% python3 -q
>>> import numpy as np
>>> from numpy import linalg as LA
>>> np.set_printoptions(precision=2, suppress=True, linewidth=140, floatmode="fixed")
>>> B = np.array([[1, 1, 0, 1], [1, 1, -2, -1], [1, -3, 1, 0], [-3, -3, 0, 2]])
>>> X = B - B.T
>>> X
array([[ 0,  0, -1,  4],
       [ 0,  0,  1,  2],
       [ 1, -1,  0,  0],
       [-4, -2,  0,  0]])
>>> q = X.astype(float).copy()
>>> for j in range(4):
...     q[:, j] -= q[:, :j] @ (q[:, :j].T @ q[:, j])
...     q[:, j] /= LA.norm(q[:, j])
... 
>>> q
array([[ 0.00,  0.00, -0.71,  0.71],
       [ 0.00,  0.00,  0.71,  0.71],
       [ 0.24, -0.97,  0.00,  0.00],
       [-0.97, -0.24,  0.00,  0.00]])
>>> np.round(q.T @ q, 2) + 0
array([[1.00, 0.00, 0.00, 0.00],
       [0.00, 1.00, 0.00, 0.00],
       [0.00, 0.00, 1.00, 0.00],
       [0.00, 0.00, 0.00, 1.00]])
>>> np.round(q.T @ X, 2) + 0
array([[ 4.12,  1.70,  0.00,  0.00],
       [ 0.00,  1.46,  0.00,  0.00],
       [ 0.00,  0.00,  1.41, -1.41],
       [ 0.00,  0.00,  0.00,  4.24]])
>>> X.mean(axis=0)
array([-0.75, -0.75,  0.00,  1.50])
>>> X.shape
(4, 4)
>>> X.sum(axis=1)
array([ 3,  3,  0, -6])
>>> round(LA.norm(X), 2)
np.float64(6.63)
>>> np.abs(X).max()
np.int64(4)
>>> np.count_nonzero(X)
np.int64(8)
>>> X.sum(axis=0)
array([-3, -3,  0,  6])
>>> q, vecs = LA.qr(X[:, :1])[0], LA.qr(X[:, 1:])[0]
>>> sig = LA.svd(q.T @ vecs, compute_uv=False)
>>> (sig > 0.9).sum()
np.int64(0)
>>> x0 = np.array([2, 0, 1, 5])
>>> x0 @ X @ x0
np.int64(0)
>>> np.round(LA.det(X), 2)
np.float64(36.0)
>>> q = LA.solve(np.eye(4) - X, np.eye(4) + X)
>>> np.round(q @ q.T, 2) + 0
array([[1.00, 0.00, 0.00, 0.00],
       [0.00, 1.00, 0.00, 0.00],
       [0.00, 0.00, 1.00, 0.00],
       [0.00, 0.00, 0.00, 1.00]])
>>> u = np.array([-9, -8])
>>> np.cross(X[1, :3], X[3, :3])
array([ 2, -4,  0])
>>> np.correlate(X[1], X[3], "full")
array([ 0,  0,  0,  0, -2, -8, -8])
>>> np.convolve(X[1], u)
array([  0,   0,  -9, -26, -16])
>>> A = np.loadtxt("block7.csv", delimiter=",")
>>> A
array([[-2.00,  2.00,  0.00],
       [ 1.00,  3.00,  1.00],
       [ 0.00,  1.00,  2.00],
       [ 3.00,  0.00,  0.00],
       [ 5.00,  0.00,  0.00],
       [ 7.00, -2.00, -1.00],
       [ 7.00, -3.00, -4.00],
       [10.00, -4.00, -4.00],
       [ 9.00, -6.00, -3.00],
       [ 7.00, -4.00, -4.00],
       [ 5.00, -6.00, -4.00],
       [ 5.00, -4.00, -3.00],
       [ 7.00, -6.00, -3.00],
       [ 6.00, -3.00, -3.00],
       [ 6.00, -5.00, -2.00]])
>>> cent = A[[4, 10]].astype(float)
>>> for _ in range(7):
...     lab = LA.norm(A[:, None] - cent, axis=-1).argmin(axis=1)
...     cent = np.array([A[lab == j].mean(axis=0) for j in range(2)])
... 
>>> lab
array([0, 0, 0, 0, 0, 1, 1, 1, 1, 1, 1, 1, 1, 1, 1])
>>> np.abs(cent[1] - cent[0]).argmax()
np.int64(0)
>>> cent[1] - cent[0]
array([ 5.50, -5.50, -3.70])
>>> cent
array([[ 1.40,  1.20,  0.60],
       [ 6.90, -4.30, -3.10]])
>>> np.bincount(lab)
array([ 5, 10])
>>> w1 = np.array([[0, 2, -2, 1, -1], [0, 2, 2, 1, -1], [0, -1, 0, -2, 0]])
>>> c = np.array([0, 1, 1, 3, 0])
>>> H = np.maximum(A @ w1 + c, 0)
>>> LA.matrix_rank(H)
np.int64(4)
>>> (H > 0).astype(int)
array([[0, 1, 1, 1, 0],
       [0, 1, 1, 1, 0],
       [0, 1, 1, 0, 0],
       [0, 1, 0, 1, 0],
       [0, 1, 0, 1, 0],
       [0, 1, 0, 1, 0],
       [0, 1, 0, 1, 0],
       [0, 1, 0, 1, 0],
       [0, 1, 0, 1, 0],
       [0, 1, 0, 1, 0],
       [0, 1, 0, 1, 1],
       [0, 1, 0, 1, 0],
       [0, 1, 0, 1, 0],
       [0, 1, 0, 1, 0],
       [0, 1, 0, 1, 0]])
>>> cent = np.array([[4, -5, 2], [-4, 3, 1], [-1, -5, -5], [4, -3, 2], [1, -1, 3]])
>>> (H @ cent).round(6).argmax(axis=1)
array([0, 2, 0, 2, 2, 2, 2, 2, 2, 2, 0, 2, 2, 2, 2])
>>> H @ cent
array([[ -1.00, -51.00, -38.00],
       [-17.00, -16.00,  -7.00],
       [ -7.00, -12.00, -14.00],
       [ -4.00,   3.00,  19.00],
       [-12.00,   9.00,  27.00],
       [ -8.00,   6.00,  32.00],
       [  8.00,  -6.00,  43.00],
       [  0.00,   0.00,  51.00],
       [  8.00,  -6.00,  34.00],
       [ 12.00,  -9.00,  39.00],
       [ 29.00, -22.00,  26.00],
       [ 16.00, -12.00,  26.00],
       [ 16.00, -12.00,  26.00],
       [  8.00,  -6.00,  34.00],
       [ 12.00,  -9.00,  21.00]])
>>> w1 @ cent
array([[-3, 14, 11],
       [-7, -6, -9],
       [-4,  3, -5]])
>>> G = np.cov(A, rowvar=False)
>>> np.polyfit(A[:, 1], A[:, 2], 1)
array([ 0.58, -0.44])
>>> A.std(axis=0)
array([3.19, 2.90, 1.96])
>>> np.argsort(-A.std(axis=0).round(6), kind="stable")
array([0, 1, 2])
>>> np.round(np.corrcoef(A[:, 1], A[:, 2])[0, 1], 2)
np.float64(0.86)
>>> np.corrcoef(A.T)
array([[ 1.00, -0.80, -0.78],
       [-0.80,  1.00,  0.86],
       [-0.78,  0.86,  1.00]])
>>> LA.eigvalsh(G)[::-1]
array([21.10,  2.13,  0.79])
>>> G.shape
(3, 3)
>>> B = np.c_[A[:, :1] @ np.array([[2]]), np.array([1, 3, 2, 0, 2, -1, -3, -1, -1, -3, 3, -2, 0, 1, 1])]
>>> B
array([[-4.00,  1.00],
       [ 2.00,  3.00],
       [ 0.00,  2.00],
       [ 6.00,  0.00],
       [10.00,  2.00],
       [14.00, -1.00],
       [14.00, -3.00],
       [20.00, -1.00],
       [18.00, -1.00],
       [14.00, -3.00],
       [10.00,  3.00],
       [10.00, -2.00],
       [14.00,  0.00],
       [12.00,  1.00],
       [12.00,  1.00]])
>>> LA.norm(LA.qr(A)[0].T @ B, axis=0) ** 2 / ((B ** 2).sum(axis=0) + 1e-12)
array([1.00, 0.19])
>>> np.round(LA.norm(B - A @ LA.lstsq(A, B)[0], axis=0), 2) + 0
array([0.00, 6.63])
